In [1]: import numpy as np

In [2]: np.set_printoptions(suppress=True, linewidth=200)

In [3]: K = np.load("a.npy")

In [4]: K.round(1) + 0
Out[4]: 
array([[-0.2, -0.7,  0.2, -0.3, -0.6, -0.1],
       [ 0.2, -0.3,  0.4,  0.7,  0. , -0.5],
       [-0.5, -0.2, -0.7,  0.5, -0.1,  0. ],
       [-0.1, -0.2, -0.2, -0.4,  0.5, -0.7],
       [ 0.7, -0.5, -0.4,  0. ,  0.2,  0.2],
       [-0.4, -0.4,  0.4,  0.1,  0.6,  0.4]])

In [5]: x = np.array([5, -2, 2, -3, 4, -1])

In [6]: np.sign((K @ x).round(6))
Out[6]: array([-1.,  1., -1.,  1.,  1.,  1.])

In [7]: np.linalg.norm(K @ x) <= np.linalg.norm(K, 2) * np.linalg.norm(x) + 1e-9
Out[7]: np.True_

In [8]: f = np.array([9, 0, 0, 6, 8, 1])

In [9]: out = K + np.outer(f, np.eye(6)[2])

In [10]: np.linalg.matrix_rank(out - K)
Out[10]: np.int64(1)

In [11]: round(np.linalg.det(out) / np.linalg.det(K), 1), np.round(1 + np.linalg.solve(K, f)[2], 1)
Out[11]: (np.float64(-1.4), np.float64(-1.4))

In [12]: np.linalg.matrix_rank(np.linalg.inv(out) - np.linalg.inv(K), tol=1e-8)
Out[12]: np.int64(1)

In [13]: rng = np.random.default_rng(81476)

In [14]: lab = rng.permutation(6)

In [15]: lab
Out[15]: array([2, 0, 4, 1, 5, 3])

In [16]: out = K[lab][:, lab]

In [17]: np.round(np.diag(out), 1)
Out[17]: array([-0.7, -0.2,  0.2, -0.3,  0.4, -0.4])

In [18]: out.round(1) + 0
Out[18]: 
array([[-0.7, -0.5, -0.1, -0.2,  0. ,  0.5],
       [ 0.2, -0.2, -0.6, -0.7, -0.1, -0.3],
       [-0.4,  0.7,  0.2, -0.5,  0.2,  0. ],
       [ 0.4,  0.2,  0. , -0.3, -0.5,  0.7],
       [ 0.4, -0.4,  0.6, -0.4,  0.4,  0.1],
       [-0.2, -0.1,  0.5, -0.2, -0.7, -0.4]])

In [19]: np.allclose(out, K)
Out[19]: False
